% ipython --no-banner

In [1]: import numpy as np

In [2]: np.set_printoptions(precision=2, suppress=True, linewidth=160, floatmode="fixed")

In [3]: rnd = lambda a: np.round(a, 2) + 0

In [4]: M = np.array([[1.3, 0.8, -0.3], [-1.2, 2.4, -0.4], [-1.4, 0.0, -1.7]])

In [5]: M[:, 2] *= 20

In [6]: M
Out[6]: 
array([[  1.30,   0.80,  -6.00],
       [ -1.20,   2.40,  -8.00],
       [ -1.40,   0.00, -34.00]])

In [7]: # column 2 dominates

In [8]: rnd(np.einsum("ij,ji->", M, M))
Out[8]: np.float64(1178.33)

In [9]: rnd(np.linalg.det(M.T))
Out[9]: np.float64(-149.92)

In [10]: rnd(np.linalg.det(M[::-1]))
Out[10]: np.float64(149.92)

In [11]: rnd(np.linalg.eigvals(M).sum().real)
Out[11]: np.float64(-30.3)

In [12]: np.kron(np.eye(2, dtype=int), M)
Out[12]: 
array([[  1.30,   0.80,  -6.00,   0.00,   0.00,  -0.00],
       [ -1.20,   2.40,  -8.00,  -0.00,   0.00,  -0.00],
       [ -1.40,   0.00, -34.00,  -0.00,   0.00,  -0.00],
       [  0.00,   0.00,  -0.00,   1.30,   0.80,  -6.00],
       [ -0.00,   0.00,  -0.00,  -1.20,   2.40,  -8.00],
       [ -0.00,   0.00,  -0.00,  -1.40,   0.00, -34.00]])

In [13]: rnd(np.linalg.det(2 * M)), rnd(np.linalg.det(M))
Out[13]: (np.float64(-1199.36), np.float64(-149.92))

In [14]: x = np.array([0, 2, 0])

In [15]: rhs = M @ x

In [16]: b, lr = np.zeros(3), 1 / np.linalg.norm(M, 2) ** 2

In [17]: for i in range(300):
    ...:     b -= lr * M.T @ (M @ b - rhs)
    ...:     if i % 50 == 0: print(i, round(np.linalg.norm(M @ b - rhs), 2))
    ...: 
0 4.85
50 3.81
100 3.0
150 2.37
200 1.87
250 1.48

In [18]: rnd(np.linalg.cond(M))
Out[18]: np.float64(20.9)

In [19]: np.linalg.cond(M) > 100
Out[19]: np.False_

In [20]: round(np.log10(np.linalg.cond(M)))
Out[20]: 1

In [21]: np.linalg.matrix_rank(M, rtol=0.1)
Out[21]: np.int64(1)

In [22]: rnd(np.linalg.norm(M, 2) / np.linalg.norm(M))
Out[22]: np.float64(1.0)

In [23]: rnd(np.abs(np.linalg.svd(M)[2][-1]))
Out[23]: array([0.96, 0.28, 0.03])

In [24]: [round(float(x), 2) for x in np.linalg.svd(M, compute_uv=False)[:3]]
Out[24]: [35.47, 2.49, 1.7]

In [25]: left, sig, Vt = np.linalg.svd(M)

In [26]: rnd(sig)
Out[26]: array([35.47,  2.49,  1.70])

In [27]: np.argmax(sig[:-1] / (sig[1:] + 1e-6)) + 1
Out[27]: np.int64(1)

In [28]: other = left[:, :1] @ np.diag(sig[:1]) @ Vt[:1]

In [29]: np.linalg.matrix_rank(M, rtol=0.05)
Out[29]: np.int64(2)

In [30]: rnd(other)
Out[30]: 
array([[ -0.23,   0.11,  -5.95],
       [ -0.32,   0.16,  -8.08],
       [ -1.34,   0.65, -33.99]])

In [31]: rnd(np.linalg.norm(M - other) / np.linalg.norm(M))
Out[31]: np.float64(0.08)

In [32]: rnd(np.abs(M - other).max())
Out[32]: np.float64(2.24)

In [33]: left, sig, Vt = np.linalg.svd(other, full_matrices=False)

In [34]: rnd(left.T @ left)
Out[34]: 
array([[1.00, 0.00, 0.00],
       [0.00, 1.00, 0.00],
       [0.00, 0.00, 1.00]])

In [35]: np.allclose(left * sig @ Vt, other)
Out[35]: True

In [36]: np.abs(left[:, 0]).round(6).argmax()
Out[36]: np.int64(2)

In [37]: J = np.load("block13.npy")

In [38]: J
Out[38]: 
array([[-2, -1,  0,  1],
       [ 2,  3,  4,  5],
       [ 6,  7,  8,  9]])

In [39]: # looks like rank 2

In [40]: left, sig, Vt = np.linalg.svd(J)

In [41]: V = Vt[:(sig > 1e-8).sum()]

In [42]: rng = np.random.default_rng(92106)

In [43]: x = J[1] + 4 * J[0] + rng.integers(2) * np.eye(4)[1]

In [44]: x
Out[44]: array([-6.00, -1.00,  4.00,  9.00])

In [45]: rnd(V.T @ V)
Out[45]: 
array([[ 0.70,  0.40,  0.10, -0.20],
       [ 0.40,  0.30,  0.20,  0.10],
       [ 0.10,  0.20,  0.30,  0.40],
       [-0.20,  0.10,  0.40,  0.70]])

In [46]: rnd(np.linalg.norm(x - V.T @ V @ x))
Out[46]: np.float64(0.0)
